In [1]: import numpy as np

In [2]: from numpy import linalg as LA

In [3]: np.set_printoptions(precision=2, suppress=True, linewidth=200)

In [4]: Y = np.array([[0, -2, -1, 2], [-1, 2, -1, -1], [-2, 1, 2, 1], [2, 1, 0, 1]])

In [5]: A = Y - Y.T

In [6]: A
Out[6]: 
array([[ 0, -1,  1,  0],
       [ 1,  0, -2, -2],
       [-1,  2,  0,  1],
       [ 0,  2, -1,  0]])

In [7]: # antisymmetric, zero diagonal

In [8]: u = np.array([-2, -1, -1, -2])

In [9]: Y = A + np.outer(u, np.eye(4)[0])

In [10]: LA.matrix_rank(Y - A)
Out[10]: np.int64(1)

In [11]: mat = np.load("w.npy")

In [12]: print(mat)
[[ 4 -3  3 -3  1]
 [-3  0 -2 -1 -1]
 [ 3 -2 -4 -3 -1]
 [-3 -1 -3 -2  2]
 [ 1 -1 -1  2  0]]

In [13]: LA.cholesky(mat)
LinAlgError: Matrix is not positive definite


In [14]: print(np.all(LA.eigvalsh(mat) > 0))
False

In [15]: round(float(LA.eigvalsh(mat).min()), 2)
Out[15]: -6.88

In [16]: evals, V = LA.eig(mat)

In [17]: np.round(mat @ V[:, 0] - evals[0] * V[:, 0], 2) + 0
Out[17]: array([0., 0., 0., 0., 0.])

In [18]: evals
Out[18]: array([ 7.8 ,  2.39, -1.24, -4.07, -6.88])

In [19]: np.round(np.prod(evals), 2)
Out[19]: np.float64(-648.0)

In [20]: print(np.sort(LA.eigvals(mat @ mat)))
[ 1.55  5.7  16.54 47.33 60.89]

In [21]: left, sv, Vh = LA.svd(mat, full_matrices=False)

In [22]: np.abs(Vh[0])
Out[22]: array([0.81, 0.36, 0.34, 0.31, 0.03])

In [23]: left.shape, sv.shape, Vh.shape
Out[23]: ((5, 5), (5,), (5, 5))

In [24]: sv
Out[24]: array([7.8 , 6.88, 4.07, 2.39, 1.24])

In [25]: np.round(np.sqrt((sv ** 2).sum()), 2), round(float(LA.norm(mat)), 2)
Out[25]: (np.float64(11.49), 11.49)

In [26]: np.allclose(left * sv @ Vh, mat)
Out[26]: True

In [27]: np.round(Vh @ Vh.T, 2) + 0
Out[27]: 
array([[1., 0., 0., 0., 0.],
       [0., 1., 0., 0., 0.],
       [0., 0., 1., 0., 0.],
       [0., 0., 0., 1., 0.],
       [0., 0., 0., 0., 1.]])

In [28]: sv / sv[0]
Out[28]: array([1.  , 0.88, 0.52, 0.31, 0.16])

In [29]: u, v = A[2], A[3]

In [30]: u @ v
Out[30]: np.int64(4)

In [31]: pr = (u @ v) / (u @ u) * u

In [32]: LA.matrix_rank(np.outer(u, v))
Out[32]: np.int64(1)

In [33]: round(LA.norm(u + v) ** 2 + LA.norm(u - v) ** 2, 2)
Out[33]: np.float64(22.0)

In [34]: round(float((v - pr) @ u), 2)
Out[34]: 0.0

In [35]: P = np.triu(np.array([[-4, 5, -4, -3, 3],
    ...:     [5, -4, 1, -1, -4],
    ...:     [-2, 0, -4, 2, 3],
    ...:     [-3, 0, 4, -3, 1],
    ...:     [-4, -3, 2, 3, 1]]), 1) + np.eye(5)

In [36]: Y = P @ mat @ LA.inv(P)

In [37]: P @ mat - mat @ P
Out[37]: 
array([[-15., -12.,  31.,  22., -37.],
       [  2.,  18.,  -9., -14.,  13.],
       [ -3., -20.,   5.,  17.,   2.],
       [  1.,  14., -12.,  -2.,  16.],
       [  0.,  -5.,   5.,   4.,  -6.]])

In [38]: Y
Out[38]: 
array([[-11.,  60., -89., 221., 313.],
       [ -1.,   8., -11.,  17.,  47.],
       [  0.,  -7.,  -6.,   4., -11.],
       [ -2.,   8., -20.,  42.,  58.],
       [  1.,  -6.,   9., -19., -35.]])

In [39]: M = np.loadtxt("sample7.csv", delimiter=",")

In [40]: M
Out[40]: 
array([[ 1., -2., -2.,  2.,  0., -3., -2., -1.,  1., -1.,  0., -2.],
       [-2.,  1., -2., -2.,  2.,  0., -3., -2., -1.,  1., -1.,  0.],
       [-2., -2.,  1., -2., -2.,  2.,  0., -3., -2., -1.,  1., -1.],
       [ 2., -2., -2.,  1., -2., -2.,  2.,  0., -3., -2., -1.,  1.],
       [ 0.,  2., -2., -2.,  1., -2., -2.,  2.,  0., -3., -2., -1.],
       [-3.,  0.,  2., -2., -2.,  1., -2., -2.,  2.,  0., -3., -2.],
       [-2., -3.,  0.,  2., -2., -2.,  1., -2., -2.,  2.,  0., -3.],
       [-1., -2., -3.,  0.,  2., -2., -2.,  1., -2., -2.,  2.,  0.],
       [ 1., -1., -2., -3.,  0.,  2., -2., -2.,  1., -2., -2.,  2.],
       [-1.,  1., -1., -2., -3.,  0.,  2., -2., -2.,  1., -2., -2.],
       [ 0., -1.,  1., -1., -2., -3.,  0.,  2., -2., -2.,  1., -2.],
       [-2.,  0., -1.,  1., -1., -2., -3.,  0.,  2., -2., -2.,  1.]])

In [41]: np.argsort(-LA.norm(M, axis=0).round(6), kind="stable")[:3]
Out[41]: array([5, 6, 3])

In [42]: LA.cond(M) > 100
Out[42]: np.True_

In [43]: [round(float(x), 2) for x in LA.svd(M, compute_uv=False)[:3]]
Out[43]: [10.07, 10.06, 9.62]
